>>> import numpy as np
>>> np.set_printoptions(precision=3, suppress=True, linewidth=100, floatmode="fixed")
>>> tidy = lambda a: np.round(a, 3) + 0
>>> m1 = np.load("x.npy")
>>> m1
array([[1, 1],
       [2, 2],
       [3, 0]])
>>> x0 = np.array([1, 0])
>>> target = m1 @ x0
>>> beta, lr = np.zeros(2), 1 / np.linalg.norm(m1, 2) ** 2
>>> for i in range(6):
...     beta -= lr * m1.T @ (m1 @ beta - target)
...     if i % 1 == 0: print(i, round(np.linalg.norm(m1 @ beta - target), 3))
... 
0 0.562
1 0.466
2 0.386
3 0.32
4 0.265
5 0.22
>>> print(tidy(np.linalg.cond(m1)))
2.419
>>> P = m1 @ np.linalg.solve(m1.T @ m1, m1.T)
>>> tidy(P @ m1[:, 0])
array([1.000, 2.000, 3.000])
>>> r0, g = m1[2], m1[1]
>>> print(r0 @ g)
6
>>> r0 @ r0
np.int64(9)
>>> pr = (r0 @ g) / (r0 @ r0) * r0
>>> np.linalg.matrix_rank(np.outer(r0, g))
np.int64(1)
>>> g - pr
array([0.000, 2.000])
>>> tidy(np.linalg.norm(r0 + g) ** 2 + np.linalg.norm(r0 - g) ** 2)
np.float64(34.0)
>>> m1.shape
(3, 2)
>>> print(m1.mean(axis=0))
[2.000 1.000]
>>> tidy(np.linalg.svd(m1, compute_uv=False))
array([4.028, 1.665])
>>> np.linalg.matrix_rank(m1)
np.int64(2)
>>> np.zeros(3, 2)
Traceback (most recent call last):
  File "<python-input-23>", line 1, in <module>
    np.zeros(3, 2)
    ~~~~~~~~^^^^^^
TypeError: Cannot interpret '2' as a data type
>>> m1.sum(axis=1)
array([2, 4, 3])
>>> print(np.diff(m1, axis=0))
[[ 1  1]
 [ 1 -2]]
>>> A = -3 * np.eye(4) + np.ones((4, 4))
>>> print(A)
[[-2.000  1.000  1.000  1.000]
 [ 1.000 -2.000  1.000  1.000]
 [ 1.000  1.000 -2.000  1.000]
 [ 1.000  1.000  1.000 -2.000]]
>>> vals, vecs = np.linalg.eigh(A)
>>> tidy(np.linalg.svd(A, compute_uv=False))
array([3.000, 3.000, 3.000, 1.000])
>>> np.unique(vals.round(6) + 0, return_counts=True)[1]
array([3, 1])
>>> tidy(np.abs(vecs[:, -1]))
array([0.500, 0.500, 0.500, 0.500])
>>> tidy(vals)
array([-3.000, -3.000, -3.000,  1.000])
>>> print(tidy(np.linalg.eigvalsh(A @ A)))
[1.000 9.000 9.000 9.000]
>>> print((vals > 1e-8).sum(), (vals < -1e-8).sum())
1 3
>>> tidy(vecs @ np.diag(vals) @ vecs.T)
array([[-2.000,  1.000,  1.000,  1.000],
       [ 1.000, -2.000,  1.000,  1.000],
       [ 1.000,  1.000, -2.000,  1.000],
       [ 1.000,  1.000,  1.000, -2.000]])
>>> print(tidy(np.linalg.eigvalsh(A + -3 * np.eye(4))))
[-6.000 -6.000 -6.000 -2.000]
>>> np.all(np.linalg.eigvalsh(A) > 0)
np.False_
>>> P = np.triu(np.array([[0, 0, 1, 1], [0, 1, -2, -1], [-2, 1, 1, 1], [2, -1, 2, 0]]), 1) + np.eye(4)
>>> other = P @ A @ np.linalg.inv(P)
>>> other
array([[ 0.000,  3.000,  6.000, -3.000],
       [-2.000, -5.000, -4.000,  2.000],
       [ 2.000,  2.000,  1.000, -2.000],
       [ 1.000,  1.000,  2.000, -4.000]])
>>> np.linalg.matrix_rank(other)
np.int64(4)
>>> np.trace(other), np.trace(A)
(np.float64(-8.0), np.float64(-8.0))
>>> tidy(np.linalg.det(other))
np.float64(-27.0)
>>> print(P @ A - A @ P)
[[ 2.000  2.000  3.000  1.000]
 [-3.000 -3.000 -2.000 -4.000]
 [ 1.000  1.000  2.000  0.000]
 [ 0.000  0.000  1.000 -1.000]]
>>> data = np.array([[-3.0, 1.0, 0.0], [0.0, -3.0, 1.0], [0.0, 0.0, -3.0]])
>>> print(data)
[[-3.000  1.000  0.000]
 [ 0.000 -3.000  1.000]
 [ 0.000  0.000 -3.000]]
>>> vals, vecs = np.linalg.eig(data)
>>> tidy(np.sort(np.linalg.eigvals(data @ data)))
array([9.000, 9.000, 9.000])
>>> x0 = np.array([3, 0, -3])
>>> target = data @ x0
>>> target
array([-9.000, -3.000,  9.000])
>>> tidy(np.linalg.solve(data, data[:, 0]))
array([1.000, 0.000, 0.000])
>>> print(tidy(np.linalg.solve(data.T, data[2])))
[0.000 0.000 1.000]
>>> tidy(np.linalg.solve(data, target + data[:, 1]))
array([ 3.000,  1.000, -3.000])
>>> print(np.poly(data))
[ 1.000  9.000 27.000 27.000]
>>> print(tidy(np.linalg.eigvals(data)))
[-3.000 -3.000 -3.000]
>>> tidy(np.linalg.eigvals(data).sum().real)
np.float64(-9.0)
>>> np.kron(np.eye(2, dtype=int), data)
array([[-3.000,  1.000,  0.000, -0.000,  0.000,  0.000],
       [ 0.000, -3.000,  1.000,  0.000, -0.000,  0.000],
       [ 0.000,  0.000, -3.000,  0.000,  0.000, -0.000],
       [-0.000,  0.000,  0.000, -3.000,  1.000,  0.000],
       [ 0.000, -0.000,  0.000,  0.000, -3.000,  1.000],
       [ 0.000,  0.000, -0.000,  0.000,  0.000, -3.000]])
>>> r0 = np.array([9, 7, -4])
>>> np.convolve(data[0], r0)
array([-27.000, -12.000,  19.000,  -4.000,   0.000])
>>> np.array([np.convolve(row, r0, "same") for row in data])
array([[-12.000,  19.000,  -4.000],
       [-27.000, -12.000,  19.000],
       [  0.000, -27.000, -21.000]])
>>> P = np.triu(np.array([[4, 7, 7], [-3, 8, -9], [9, -6, -6]]), 1) + np.eye(3)
>>> other = P @ data @ np.linalg.inv(P)
>>> other
array([[-3.000,  1.000, 16.000],
       [ 0.000, -3.000,  1.000],
       [ 0.000,  0.000, -3.000]])
>>> np.linalg.matrix_rank(other)
np.int64(3)
>>> np.trace(other), np.trace(data)
(np.float64(-9.0), np.float64(-9.0))
>>> P @ data - data @ P
array([[ 0.000,  0.000, 16.000],
       [ 0.000,  0.000,  0.000],
       [ 0.000,  0.000,  0.000]])
>>> rng = np.random.default_rng(9240)
>>> theta = rng.uniform(0, 2 * np.pi, 21)
>>> O, _ = np.linalg.qr(np.array([[1.3, -1.1], [1.0, -0.8], [1.4, 0.6]]))
>>> E = 20 * np.c_[np.cos(theta), np.sin(theta)] @ O.T
>>> tidy(E)
array([[ 13.804,   9.962, -10.498],
       [ -2.548,  -2.399, -19.691],
       [  8.595,   6.805,  16.728],
       [-13.324,  -9.583,  11.430],
       [-13.699,  -9.879,  10.713],
       [ -8.902,  -6.165,  16.815],
       [ 11.396,   8.078, -14.314],
       [  4.050,   2.500, -19.426],
       [-14.274, -10.813,  -8.907],
       [-15.224, -11.445,  -6.102],
       [-14.755, -10.727,   8.198],
       [-10.881,  -7.681,  14.920],
       [ -1.760,  -0.790,  19.907],
       [-13.028,  -9.955, -11.452],
       [-14.845, -10.801,   7.934],
       [  8.498,   5.857, -17.131],
       [-14.248, -10.795,  -8.971],
       [ 15.875,  11.841,   2.790],
       [ -0.788,  -0.067,  19.984],
       [ -9.667,  -6.749,  16.156],
       [-12.304,  -8.783,  13.094]])
>>> basis = E[[13, 15]].astype(float)
>>> for _ in range(4):
...     idx = np.linalg.norm(E[:, None] - basis, axis=-1).argmin(axis=1)
...     basis = np.array([E[idx == j].mean(axis=0) for j in range(2)])
... 
>>> idx
array([1, 1, 1, 0, 0, 0, 1, 1, 0, 0, 0, 0, 0, 0, 0, 1, 0, 1, 0, 0, 0])
>>> tidy(basis[1] - basis[0])
array([ 19.788,  14.252, -16.200])
>>> feats = np.loadtxt("data.csv", delimiter=",")
>>> feats
array([[4.000, 1.000, 4.000, 1.000, 4.000, 1.000],
       [1.000, 0.000, 1.000, 0.000, 1.000, 0.000],
       [0.000, 2.000, 0.000, 2.000, 0.000, 2.000],
       [4.000, 1.000, 4.000, 1.000, 4.000, 1.000],
       [1.000, 0.000, 1.000, 0.000, 1.000, 0.000],
       [0.000, 2.000, 0.000, 2.000, 0.000, 2.000]])
>>> idx = rng.permutation(6)
>>> idx
array([4, 0, 2, 1, 5, 3])
>>> other = feats[idx][:, idx]
>>> other
array([[1.000, 1.000, 1.000, 0.000, 0.000, 0.000],
       [4.000, 4.000, 4.000, 1.000, 1.000, 1.000],
       [0.000, 0.000, 0.000, 2.000, 2.000, 2.000],
       [1.000, 1.000, 1.000, 0.000, 0.000, 0.000],
       [0.000, 0.000, 0.000, 2.000, 2.000, 2.000],
       [4.000, 4.000, 4.000, 1.000, 1.000, 1.000]])
>>> tidy(np.linalg.det(other)), tidy(np.linalg.det(feats[idx]))
(np.float64(0.0), np.float64(0.0))
>>> np.allclose(other, feats)
False
>>> gram = np.cov(E, rowvar=False)
>>> np.argwhere(np.triu(np.abs(np.corrcoef(E.T)) > 0.8, 1))
array([[0, 1]])
>>> tidy(np.median(E, axis=0))
array([-9.667, -6.749,  7.934])
>>> tidy(np.corrcoef(E.T))
array([[ 1.000,  0.999, -0.267],
       [ 0.999,  1.000, -0.224],
       [-0.267, -0.224,  1.000]])
>>> np.argsort(-E.std(axis=0).round(6), kind="stable")
array([2, 0, 1])
>>> gram.shape
(3, 3)
>>> tidy(np.corrcoef(E[:, 1], E[:, 2])[0, 1])
np.float64(-0.224)
>>> r0, g = feats[5], feats[0]
>>> r0 @ r0
np.float64(12.0)
>>> print(r0 @ g)
6.0
>>> pr = (r0 @ g) / (r0 @ r0) * r0
>>> g - pr
array([4.000, 0.000, 4.000, 0.000, 4.000, 0.000])
>>> print(np.outer(r0, g))
[[0.000 0.000 0.000 0.000 0.000 0.000]
 [8.000 2.000 8.000 2.000 8.000 2.000]
 [0.000 0.000 0.000 0.000 0.000 0.000]
 [8.000 2.000 8.000 2.000 8.000 2.000]
 [0.000 0.000 0.000 0.000 0.000 0.000]
 [8.000 2.000 8.000 2.000 8.000 2.000]]
>>> (g - pr) @ r0
np.float64(0.0)
>>> gram = feats.T @ feats
>>> (feats @ feats.T).shape
(6, 6)
>>> np.diag(gram)
array([34.000, 10.000, 34.000, 10.000, 34.000, 10.000])
>>> tidy(np.linalg.svd(feats, compute_uv=False) ** 2)
array([109.267,  22.733,   0.000,   0.000,   0.000,   0.000])
>>> W0 = np.load("test5.npy")
>>> W0
array([[ 0, -6,  0,  0],
       [ 0,  0,  0,  5],
       [ 0,  0, -2,  0],
       [-1,  0,  0,  0]])
>>> O, r_ = np.linalg.qr(W0)
>>> np.abs(np.diag(r_))
array([1.000, 6.000, 2.000, 5.000])
>>> abs(r_[0, 0]), tidy(np.linalg.norm(W0[:, 0]))
(np.float64(1.0), np.float64(1.0))
>>> O.shape, r_.shape
((4, 4), (4, 4))
>>> np.trace(O @ O.T)
np.float64(4.0)
>>> print(W0 @ W0.T)
[[36  0  0  0]
 [ 0 25  0  0]
 [ 0  0  4  0]
 [ 0  0  0  1]]
>>> W0[:, 3] @ W0[:, 0]
np.int64(0)
>>> tidy(np.linalg.norm(W0, axis=0))
array([1.000, 6.000, 2.000, 5.000])
>>> tidy(np.linalg.pinv(W0))
array([[ 0.000,  0.000,  0.000, -1.000],
       [-0.167,  0.000,  0.000,  0.000],
       [ 0.000,  0.000, -0.500,  0.000],
       [ 0.000,  0.200,  0.000,  0.000]])
>>> (np.linalg.matrix_power((W0 != 0) + (W0.T != 0) + np.eye(4), 4) > 0).astype(int)
array([[1, 1, 0, 1],
       [1, 1, 0, 1],
       [0, 0, 1, 0],
       [1, 1, 0, 1]])
>>> print((W0 != 0).astype(int))
[[0 1 0 0]
 [0 0 0 1]
 [0 0 1 0]
 [1 0 0 0]]
>>> tidy(np.linalg.det(W0))
np.float64(-60.0)
>>> r0 = np.array([0, 2, 2, -5])
>>> other = W0 + np.outer(r0, np.eye(4)[0])
>>> other
array([[ 0.000, -6.000,  0.000,  0.000],
       [ 2.000,  0.000,  0.000,  5.000],
       [ 2.000,  0.000, -2.000,  0.000],
       [-6.000,  0.000,  0.000,  0.000]])
>>> other = W0 + rng.integers(-2, 3, (4, 2)) @ rng.integers(-2, 3, (2, 4))
>>> other
array([[-6, -4, -2, -4],
       [ 4,  0,  2,  8],
       [ 6, -2,  0,  4],
       [-1, -4, -2, -1]])
>>> other - W0
array([[-6,  2, -2, -4],
       [ 4,  0,  2,  3],
       [ 6, -2,  2,  4],
       [ 0, -4, -2, -1]])
>>> np.abs(other - W0).sum(axis=1)
array([14,  9, 14,  7])
